>>> import numpy as np
>>> np.set_printoptions(precision=2, suppress=True, linewidth=160, legacy="1.25")
>>> def rd(a):
...     return np.round(a, 2) + 0
... 
>>> r0 = np.array([9, 7, 0, 8, -9])
>>> data = r0[np.abs(np.subtract.outer(np.arange(5), np.arange(5)))]
>>> print(data)
[[ 9  7  0  8 -9]
 [ 7  9  7  0  8]
 [ 0  7  9  7  0]
 [ 8  0  7  9  7]
 [-9  8  0  7  9]]
>>> # equal to its transpose
>>> evals, evecs = np.linalg.eigh(data)
>>> print(rd(np.linalg.svd(data, compute_uv=False)))
[24.5  18.11 12.91  8.89  6.4 ]
>>> np.abs(evecs[:, -1]).round(6).argmax()
1
>>> rd(evals)
array([-12.91,   6.4 ,   8.89,  18.11,  24.5 ])
>>> print(rd(np.abs(evecs[:, -1])))
[0.32 0.53 0.48 0.53 0.32]
>>> np.unique(evals.round(6) + 0, return_counts=True)[1]
array([1, 1, 1, 1, 1])
>>> rd(evals.sum()), np.trace(data)
(45.0, 45)
>>> evals, evecs = np.linalg.eigh(data)
>>> x = np.array([1, -8, 5, -3, 5])
>>> print(rd(evecs * np.maximum(evals, 0) @ evecs.T))
[[12.41  4.06  1.88  5.06 -5.59]
 [ 4.06 11.53  5.39  2.53  5.06]
 [ 1.88  5.39 10.03  5.39  1.88]
 [ 5.06  2.53  5.39 11.53  4.06]
 [-5.59  5.06  1.88  4.06 12.41]]
>>> x @ data @ x
-754
>>> O, Rm = np.linalg.qr(data)
>>> rd(np.trace(O @ O.T))
5.0
>>> rd(O @ Rm)
array([[ 9.,  7.,  0.,  8., -9.],
       [ 7.,  9.,  7.,  0.,  8.],
       [ 0.,  7.,  9.,  7.,  0.],
       [ 8.,  0.,  7.,  9.,  7.],
       [-9.,  8.,  0.,  7.,  9.]])
>>> print(np.allclose(Rm.T @ Rm, data.T @ data))
True
>>> r0 = np.array([2, -1])
>>> np.polyval(r0, data[2])
array([-1, 13, 17, 13, -1])
>>> print(np.cross(data[2, :3], data[4, :3]))
[-72 -81  63]
>>> np.correlate(data[2], data[4], "full")
array([  0,  63, 130, 126, 105,   9, -25, -63,   0])
>>> rng = np.random.default_rng(586877)
>>> idx = rng.integers(0, 3, 8)
>>> M = np.triu((idx[:, None] == idx) & (rng.random((8, 8)) < 0.8), 1).astype(int)
>>> M += M.T
>>> print(M)
[[0 0 0 0 0 0 0 0]
 [0 0 1 0 0 0 0 1]
 [0 1 0 0 0 0 0 1]
 [0 0 0 0 1 1 0 0]
 [0 0 0 1 0 0 1 0]
 [0 0 0 1 0 0 0 0]
 [0 0 0 0 1 0 0 0]
 [0 1 1 0 0 0 0 0]]
>>> U, sigma, Vt = np.linalg.svd(M)
>>> evecs = Vt[:(sigma > 1e-8).sum()]
>>> x = M[2] + -1 * M[3] + rng.integers(2) * np.eye(8)[1]
>>> x
array([ 0.,  2.,  0.,  0., -1., -1.,  0.,  1.])
>>> np.allclose(evecs.T @ evecs @ x, x)
True
>>> rd(np.linalg.norm(x - evecs.T @ evecs @ x))
0.0
>>> U, sigma, Vt = np.linalg.svd(M)
>>> rd(sigma)
array([2.  , 1.62, 1.62, 1.  , 1.  , 0.62, 0.62, 0.  ])
>>> M2 = U[:, :7] @ np.diag(sigma[:7]) @ Vt[:7]
>>> rd(M2)
array([[0., 0., 0., 0., 0., 0., 0., 0.],
       [0., 0., 1., 0., 0., 0., 0., 1.],
       [0., 1., 0., 0., 0., 0., 0., 1.],
       [0., 0., 0., 0., 1., 1., 0., 0.],
       [0., 0., 0., 1., 0., 0., 1., 0.],
       [0., 0., 0., 1., 0., 0., 0., 0.],
       [0., 0., 0., 0., 1., 0., 0., 0.],
       [0., 1., 1., 0., 0., 0., 0., 0.]])
>>> rd(np.abs(M - M2).max())
0.0
>>> np.linalg.matrix_rank(M2)
7
>>> r0 = np.array([-1, 3, 3])
>>> np.convolve(M[2], r0)
array([ 0, -1,  3,  3,  0,  0,  0, -1,  3,  3])
>>> print(np.array([np.convolve(row, r0, "same") for row in M]))
[[ 0  0  0  0  0  0  0  0]
 [ 0 -1  3  3  0  0 -1  3]
 [-1  3  3  0  0  0 -1  3]
 [ 0  0  0 -1  2  6  3  0]
 [ 0  0 -1  3  3 -1  3  3]
 [ 0  0 -1  3  3  0  0  0]
 [ 0  0  0 -1  3  3  0  0]
 [-1  2  6  3  0  0  0  0]]
>>> rank = np.linalg.matrix_rank(M)
>>> print(rank)
7
>>> null = np.linalg.svd(M)[2][rank:].T
>>> null.shape
(8, 1)
>>> null[:, 0] / null[np.abs(null[:, 0]).round(6).argmax(), 0]
array([1., 0., 0., 0., 0., 0., 0., 0.])
>>> null @ null.T
array([[1., 0., 0., 0., 0., 0., 0., 0.],
       [0., 0., 0., 0., 0., 0., 0., 0.],
       [0., 0., 0., 0., 0., 0., 0., 0.],
       [0., 0., 0., 0., 0., 0., 0., 0.],
       [0., 0., 0., 0., 0., 0., 0., 0.],
       [0., 0., 0., 0., 0., 0., 0., 0.],
       [0., 0., 0., 0., 0., 0., 0., 0.],
       [0., 0., 0., 0., 0., 0., 0., 0.]])
>>> print([int(np.linalg.matrix_rank(M[:, :j + 1])) for j in range(8)])
[0, 1, 2, 3, 4, 5, 6, 7]
>>> F = np.array([[0, 0, 0, 4], [0, 0, 0, 2], [0, 4, 0, 4], [0, 2, 0, 2]])
>>> # rank 2
>>> rank = np.linalg.matrix_rank(F)
>>> print(rank)
2
>>> null = np.linalg.svd(F)[2][rank:].T
>>> [int(np.linalg.matrix_rank(F[:i])) for i in range(1, len(F) + 1)]
[1, 1, 2, 2]
>>> np.linalg.matrix_rank(F.T @ F), np.linalg.matrix_rank(F @ F.T)
(2, 2)
>>> np.allclose(F @ null, 0)
True
>>> [int(np.linalg.matrix_rank(F[:, :j + 1])) for j in range(4)]
[0, 1, 1, 2]
>>> [int(np.linalg.matrix_rank(np.delete(F, i, axis=0))) for i in range(4)]
[2, 2, 2, 2]
>>> F @ null
array([[0., 0.],
       [0., 0.],
       [0., 0.],
       [0., 0.]])
>>> print(null.shape)
(4, 2)
>>> rd(np.linalg.det(F.T))
0.0
>>> rd(np.linalg.det(F[::-1]))
0.0
>>> x = np.array([1, 1, 0, 1, 0])
>>> rhs = data @ x
>>> b, lr = np.zeros(5), 1 / np.linalg.norm(data, 2) ** 2
>>> for i in range(20):
...     b -= lr * data.T @ (data @ b - rhs)
...     if i % 5 == 0: print(i, round(np.linalg.norm(data @ b - rhs), 2))
... 
0 7.85
5 2.9
10 1.98
15 1.39
>>> rd(np.linalg.cond(data))
3.83
